$ ipython --no-banner

In [1]: import numpy as np

In [2]: from numpy import linalg as LA

In [3]: np.set_printoptions(precision=1, suppress=True, linewidth=100, floatmode="fixed")

In [4]: mat = np.load("m.npy")

In [5]: print(mat)
[[ 1.0  0.0  0.0  0.0]
 [ 4.0  1.0  0.0  0.0]
 [ 0.0  0.0 -8.0 -9.0]
 [ 0.0  0.0  7.0 -1.0]]

In [6]: print(np.flatnonzero(LA.matrix_power((mat != 0) + (mat.T != 0) + np.eye(4), 4)[1]))
[0 1]

In [7]: print((LA.matrix_power((mat != 0) + (mat.T != 0) + np.eye(4), 4) > 0).astype(int))
[[1 1 0 0]
 [1 1 0 0]
 [0 0 1 1]
 [0 0 1 1]]

In [8]: print(round(float(LA.det(mat)), 1))
71.0

In [9]: print(np.sort(LA.eigvals(mat).real))
[-4.5 -4.5  1.0  1.0]

In [10]: U, sigma, VT = LA.svd(mat, full_matrices=False)

In [11]: print(np.round(VT @ VT.T, 1) + 0)
[[1.0 0.0 0.0 0.0]
 [0.0 1.0 0.0 0.0]
 [0.0 0.0 1.0 0.0]
 [0.0 0.0 0.0 1.0]]

In [12]: print(np.cumsum(sigma ** 2) / np.sum(sigma ** 2))
[0.8 0.9 1.0 1.0]

In [13]: print(np.abs(VT[0]))
[0.0 0.0 0.8 0.6]

In [14]: print(np.round(np.sqrt((sigma ** 2).sum()), 1), round(float(LA.norm(mat)), 1))
14.6 14.6

In [15]: print(np.allclose(U * sigma @ VT, mat))
True

In [16]: print(np.round(U.T @ mat @ VT.T, 1) + 0)
[[12.8  0.0  0.0  0.0]
 [ 0.0  5.5  0.0  0.0]
 [ 0.0  0.0  4.2  0.0]
 [ 0.0  0.0  0.0  0.2]]

In [17]: print(np.round(sigma / sigma[0], 1) + 0)
[1.0 0.4 0.3 0.0]

In [18]: print((sigma > 1e-8).sum())
4

In [19]: out = np.array([[3, 3, 1], [1, 1, 1], [0, 1, 0], [1, 2, 3]])

In [20]: print(np.einsum("ij->j", mat))
[  5.0   1.0  -1.0 -10.0]

In [21]: print(out.T @ mat.T)
[[  3.0  13.0  -9.0  -1.0]
 [  3.0  13.0 -26.0   5.0]
 [  1.0   5.0 -27.0  -3.0]]

In [22]: G = mat.T @ mat

In [23]: print(np.diag(G))
[ 17.0   1.0 113.0  82.0]

In [24]: print(np.allclose(G, G.T))
True

In [25]: print(LA.matrix_rank(G))
4

In [26]: print(LA.svd(mat, compute_uv=False) ** 2)
[164.3  30.7  17.9   0.1]

In [27]: J = np.loadtxt("a.csv", delimiter=",")

In [28]: print(J)
[[  2.0   5.0  -4.0   1.0   2.0]
 [  3.0  10.0  -9.0  -1.0  -3.0]
 [ -2.0   6.0 -12.0   3.0  -7.0]
 [ -6.0   3.0  -8.0  -1.0  -6.0]
 [-11.0   6.0 -12.0  -5.0  -7.0]
 [-11.0   7.0 -14.0  -4.0  -4.0]
 [ -6.0   9.0 -10.0  -9.0  -5.0]
 [ -3.0   4.0 -12.0  -6.0  -8.0]
 [ -5.0   6.0  -7.0  -9.0  -4.0]
 [  0.0   4.0 -12.0 -12.0  -3.0]
 [ -2.0   6.0  -9.0 -14.0  -2.0]
 [ -4.0   7.0 -13.0 -15.0  -1.0]
 [ -2.0   6.0  -8.0 -13.0   4.0]
 [ -1.0   5.0 -11.0 -13.0   6.0]
 [  0.0   0.0 -13.0  -8.0  11.0]
 [  3.0   3.0  -9.0  -4.0  10.0]
 [  5.0   4.0 -14.0   1.0  10.0]
 [  4.0   0.0 -19.0  -3.0  14.0]
 [  5.0  -1.0 -19.0  -3.0  19.0]
 [  6.0  -4.0 -15.0  -5.0  17.0]
 [ 11.0  -7.0 -13.0  -1.0  16.0]
 [ 16.0  -7.0 -18.0  -6.0  14.0]
 [ 14.0 -12.0 -21.0  -1.0  14.0]
 [ 19.0 -10.0 -19.0  -1.0  13.0]
 [ 20.0 -15.0 -22.0   3.0  17.0]
 [ 16.0 -16.0 -25.0   1.0  17.0]
 [ 19.0 -17.0 -28.0   3.0  22.0]
 [ 22.0 -19.0 -29.0   6.0  21.0]]

In [29]: vec = np.array([2, 1, -2, 0, 2])

In [30]: y = J @ vec

In [31]: b, lr = np.zeros(5), 1 / LA.norm(J, 2) ** 2

In [32]: for i in range(15):
    ...:     b -= lr * J.T @ (J @ b - y)
    ...:     if i % 5 == 0: print(i, round(LA.norm(J @ b - y), 1))
    ...: 
0 38.2
5 28.5
10 25.1

In [33]: print(round(float(LA.cond(J)), 1))
7.5
